>>> import numpy as np
>>> np.set_printoptions(precision=2, suppress=True, linewidth=160)
>>> rd = lambda a: np.round(a, 2) + 0
>>> u = np.array([-2, 2, -2, 3, -1]) + 0.5
>>> J = np.outer(u, u) / (u @ u)
>>> print(rd(J))
[[ 0.1  -0.16  0.1  -0.23  0.03]
 [-0.16  0.27 -0.16  0.38 -0.05]
 [ 0.1  -0.16  0.1  -0.23  0.03]
 [-0.23  0.38 -0.23  0.53 -0.08]
 [ 0.03 -0.05  0.03 -0.08  0.01]]
>>> evals, evecs = np.linalg.eigh(J)
>>> x0 = np.array([-2, -3, 3, -3, 0])
>>> print(rd(evecs * np.maximum(evals, 0) @ evecs.T))
[[ 0.1  -0.16  0.1  -0.23  0.03]
 [-0.16  0.27 -0.16  0.38 -0.05]
 [ 0.1  -0.16  0.1  -0.23  0.03]
 [-0.23  0.38 -0.23  0.53 -0.08]
 [ 0.03 -0.05  0.03 -0.08  0.01]]
>>> print(rd(x0 @ J @ x0 / (x0 @ x0)), rd(evals[0]), evals[-1])
0.53 0.0 1.0
>>> print(rd(np.linalg.eigvalsh(J[1:, 1:])))
[0.  0.  0.  0.9]
>>> print(rd(evecs * np.abs(evals) @ evecs.T))
[[ 0.1  -0.16  0.1  -0.23  0.03]
 [-0.16  0.27 -0.16  0.38 -0.05]
 [ 0.1  -0.16  0.1  -0.23  0.03]
 [-0.23  0.38 -0.23  0.53 -0.08]
 [ 0.03 -0.05  0.03 -0.08  0.01]]
>>> rk = np.linalg.matrix_rank(J)
>>> print(rk)
1
>>> ns = np.linalg.svd(J)[2][rk:].T
>>> print(np.linalg.matrix_rank(J.T @ J), np.linalg.matrix_rank(J @ J.T))
1 1
>>> print([int(np.linalg.matrix_rank(np.delete(J, i, axis=0))) for i in range(5)])
[1, 1, 1, 1, 1]
>>> Uu, sv, Vh = np.linalg.svd(J)
>>> evecs = Vh[:(sv > 1e-8).sum()]
>>> rng = np.random.default_rng(24)
>>> x0 = J[3] + -3 * J[1] + rng.integers(2) * np.eye(5)[2]
>>> print(rd(x0))
[ 0.26 -0.43  0.26 -0.6   0.09]
>>> print(np.linalg.matrix_rank(np.vstack([J, x0])))
1
>>> print(rd(np.diag(evecs.T @ evecs)))
[0.1  0.27 0.1  0.53 0.01]
>>> print(rd(np.linalg.norm(x0 - evecs.T @ evecs @ x0)))
0.0
>>> Uu, sv, Vh = np.linalg.svd(J)
>>> print(np.argmax(sv[:-1] / (sv[1:] + 1e-6)) + 1)
1
>>> print(rd(sv))
[1. 0. 0. 0. 0.]
>>> Y = Uu[:, :1] @ np.diag(sv[:1]) @ Vh[:1]
>>> print(np.linalg.matrix_rank(Y))
1
>>> print(rd(np.linalg.norm(J - Y) / np.linalg.norm(J)))
0.0
>>> W0 = np.load("block8.npy")
>>> print(rd(W0))
[[ 1.47  2.54  4.05]
 [ 2.58  1.1   4.14]
 [-2.48  4.27  0.77]
 [ 0.46  3.43  3.61]
 [ 0.87 -4.16 -2.63]
 [-0.62 -3.31 -3.7 ]
 [ 3.55 -1.11  3.35]
 [ 1.4  -4.31 -2.12]
 [ 3.69 -2.31  2.46]
 [-1.03  4.21  2.49]
 [ 3.11 -3.9   0.34]
 [ 0.66  3.28  3.72]
 [ 2.78  0.76  4.08]
 [ 0.25  3.58  3.48]
 [-1.63 -2.37 -4.09]
 [-0.63  4.06  2.85]
 [-0.43 -3.45 -3.59]
 [ 1.09  2.91  3.92]
 [-3.22  0.12 -3.83]]
>>> rk = np.linalg.matrix_rank(W0)
>>> print(rk)
2
>>> ns = np.linalg.svd(W0)[2][rk:].T
>>> print(np.allclose(W0 @ ns, 0))
True
>>> print(rd(ns @ ns.T))
[[ 0.45  0.33 -0.37]
 [ 0.33  0.24 -0.27]
 [-0.37 -0.27  0.3 ]]
>>> print(rd(ns[:, 0] / ns[np.abs(ns[:, 0]).round(6).argmax(), 0]))
[ 1.    0.73 -0.82]
>>> Uu, sv, Vh = np.linalg.svd(W0)
>>> evecs = Vh[:(sv > 1e-8).sum()]
>>> x0 = W0[15] + -1 * W0[3] + rng.integers(2) * np.eye(3)[1]
>>> print(rd(x0))
[-1.08  0.63 -0.76]
>>> print(rd(evecs.T @ evecs))
[[ 0.55 -0.33  0.37]
 [-0.33  0.76  0.27]
 [ 0.37  0.27  0.7 ]]
>>> print(rd(np.linalg.norm(x0 - evecs.T @ evecs @ x0)))
0.0
>>> print(rd(np.diag(evecs.T @ evecs)))
[0.55 0.76 0.7 ]
>>> u = np.array([3, 0, 3, 2, 0])
>>> v = np.array([-1, 2])
>>> arr = u[:, None] + v[None, :]
>>> print(arr)
[[ 2  5]
 [-1  2]
 [ 2  5]
 [ 1  4]
 [-1  2]]
>>> hat = arr @ np.linalg.solve(arr.T @ arr, arr.T)
>>> print(rd(np.diag(hat)))
[0.41 0.48 0.41 0.22 0.48]
>>> print(rd((np.eye(5) - hat) @ arr))
[[0. 0.]
 [0. 0.]
 [0. 0.]
 [0. 0.]
 [0. 0.]]
>>> print(rd(hat @ arr[:, 0]))
[ 2. -1.  2.  1. -1.]
>>> print(np.trace(hat))
2.0
>>> t3 = np.stack([arr, 4 * arr, arr[::-1]])
>>> print(np.linalg.matrix_rank(t3))
[2 2 2]
>>> print(rd(np.linalg.norm(t3, axis=(1, 2))))
[ 9.22 36.88  9.22]
>>> Uu, sv, Vh = np.linalg.svd(arr, full_matrices=False)
>>> print(rd(np.sqrt((sv ** 2).sum())), rd(np.linalg.norm(arr)))
9.22 9.22
>>> print(np.abs(Uu[:, 0]).round(6).argmax())
0
>>> print(rd(Uu.T @ arr @ Vh.T))
[[8.93 0.  ]
 [0.   2.28]]
>>> print(rd(np.abs(Vh[0])))
[0.28 0.96]
>>> print(rd(Vh @ Vh.T))
[[1. 0.]
 [0. 1.]]
>>> print(rd(sv))
[8.93 2.28]
>>> print(rd(np.cumsum(sv ** 2) / np.sum(sv ** 2)))
[0.94 1.  ]
>>> print(np.allclose(Uu * sv @ Vh, arr))
True
>>> print(rd(sv / sv[0]))
[1.   0.25]
>>> dist = np.linalg.norm(W0[:, None] - W0[None], axis=-1)
>>> print(np.flatnonzero(dist[17] < dist.mean() / 2))
[ 0  1  3  9 11 12 13 15 17]
>>> print(rd(np.linalg.norm(W0, axis=1)))
[5. 5. 5. 5. 5. 5. 5. 5. 5. 5. 5. 5. 5. 5. 5. 5. 5. 5. 5.]
>>> print((dist + 1e9 * np.eye(19)).round(6).argmin(axis=1))
[17 12  9 11  7 16  8  4  6 15  8  3  1  3  5  9  5  0 14]
>>> mat = np.load("test10.npy")
>>> print(rd(mat))
[[ -5.42 -16.16 -10.46]
 [ 19.07   5.15  -3.11]
 [ 19.18   2.92  -4.87]
 [ -4.25 -16.21 -10.92]
 [  4.12 -14.73 -12.89]
 [ 12.54  -9.73 -12.17]
 [  5.97  16.12  10.22]
 [ -2.11  15.36  12.63]
 [ 18.98   5.73  -2.63]
 [ -2.87 -16.17 -11.41]
 [  0.43  15.91  12.11]
 [-19.17  -4.12   3.94]
 [-18.43   1.09   7.68]
 [-18.37  -7.89   0.74]
 [-11.13 -14.9   -7.36]
 [ 15.59  12.03   3.49]]
>>> rk = np.linalg.matrix_rank(mat)
>>> print(rk)
2
>>> ns = np.linalg.svd(mat)[2][rk:].T
>>> print(rd(ns[:, 0] / ns[np.abs(ns[:, 0]).round(6).argmax(), 0]))
[ 0.37 -0.77  1.  ]
>>> print(np.linalg.matrix_rank(mat.T @ mat), np.linalg.matrix_rank(mat @ mat.T))
2 2
>>> print(ns.shape)
(3, 1)
>>> print(rd(np.linalg.norm(mat[0] - mat[4])))
9.95
>>> print(rd(np.linalg.norm(mat, axis=1)))
[20. 20. 20. 20. 20. 20. 20. 20. 20. 20. 20. 20. 20. 20. 20. 20.]
>>> print(rd(np.linalg.norm(mat, 2)))
61.44
>>> Uu, sv, Vh = np.linalg.svd(mat)
>>> evecs = Vh[:(sv > 1e-8).sum()]
>>> x0 = mat[2] + 4 * mat[13] + rng.integers(2) * np.eye(3)[0]
>>> print(rd(x0))
[-53.28 -28.62  -1.91]
>>> print(np.allclose(evecs.T @ evecs @ x0, x0))
False
>>> print(rd(evecs.T @ evecs))
[[ 0.92  0.17 -0.21]
 [ 0.17  0.66  0.45]
 [-0.21  0.45  0.42]]
>>> print(rd(np.diag(evecs.T @ evecs)))
[0.92 0.66 0.42]
>>> print(rd(np.linalg.norm(x0 - evecs.T @ evecs @ x0)))
0.28
>>> print(np.linalg.matrix_rank(np.vstack([mat, x0])))
3
>>> Xs = mat - mat.mean(axis=0)
>>> Uu, sv, Vh = np.linalg.svd(Xs, full_matrices=False)
>>> print(rd(sv ** 2 / (sv ** 2).sum()))
[0.59 0.41 0.  ]
>>> print(np.abs(Vh[0]).argmax())
1
>>> print(np.searchsorted(np.cumsum(sv ** 2) / (sv ** 2).sum(), 0.9) + 1)
2
>>> print(rd(Vh[0] * np.sign(Vh[0, np.abs(Vh[0]).argmax()])))
[0.58 0.73 0.35]
>>> print(np.unique(mat.round(6), axis=0).shape)
(16, 3)
>>> print(np.linalg.lstsq(mat[:-1].T, mat[-1])[2])
2
>>> try:
...     np.linalg.inv(mat)
... except np.linalg.LinAlgError as e:
...     print(e)
... 
Last 2 dimensions of the array must be square
>>> print(np.abs(np.diag(np.linalg.qr(mat)[1])) > 1e-9)
[ True  True False]
>>> K = np.diag(np.array([1, 3, 8, 8, 8])) + -3 * np.eye(5, k=1) + -3 * np.eye(5, k=-1)
>>> print(K)
[[ 1. -3.  0.  0.  0.]
 [-3.  3. -3.  0.  0.]
 [ 0. -3.  8. -3.  0.]
 [ 0.  0. -3.  8. -3.]
 [ 0.  0.  0. -3.  8.]]
>>> Y = K / np.linalg.norm(K, axis=1, keepdims=True)
>>> C2 = Y @ Y.T
>>> print((np.abs(C2) > 0.9).astype(int))
[[1 0 0 0 0]
 [0 1 0 0 0]
 [0 0 1 0 0]
 [0 0 0 1 0]
 [0 0 0 0 1]]
>>> print(rd(C2[1]))
[-0.73  1.   -0.7   0.19  0.  ]
>>> print((C2 - 2 * np.eye(5)).round(6).argmax(axis=1))
[2 3 0 1 2]
>>> print(np.argwhere(np.triu(np.abs(C2) > 0.95, 1)))
[]
>>> print(rd(np.degrees(np.arccos(np.clip(C2[1, 2], -1, 1)))))
134.53
>>> evals, evecs = np.linalg.eig(K)
>>> print(rd(K @ evecs[:, 0] - evals[0] * evecs[:, 0]))
[0. 0. 0. 0. 0.]
>>> print(np.prod(evals))
-2703.0
>>> print(rd(np.sort(np.linalg.eigvals(K @ K))))
[  2.45   9.31  25.72  79.22 157.3 ]
>>> print(rd(evals))
[-1.56  3.05  5.07  8.9  12.54]
>>> print(rd(np.linalg.norm(K, axis=1)))
[3.16 5.2  9.06 9.06 8.54]
>>> print(rd(np.linalg.norm(K) ** 2 / np.linalg.norm(K, 2) ** 2))
1.74
>>> print(K[0] @ K[4])
0.0
>>> u = np.array([2, -2, 0, 0, 2])
>>> Y = K + np.outer(u, np.eye(5)[1])
>>> print(Y)
[[ 1. -1.  0.  0.  0.]
 [-3.  1. -3.  0.  0.]
 [ 0. -3.  8. -3.  0.]
 [ 0.  0. -3.  8. -3.]
 [ 0.  2.  0. -3.  8.]]
>>> print(rd(np.linalg.det(Y) / np.linalg.det(K)), rd(1 + np.linalg.solve(K, u)[1]))
0.44 0.44
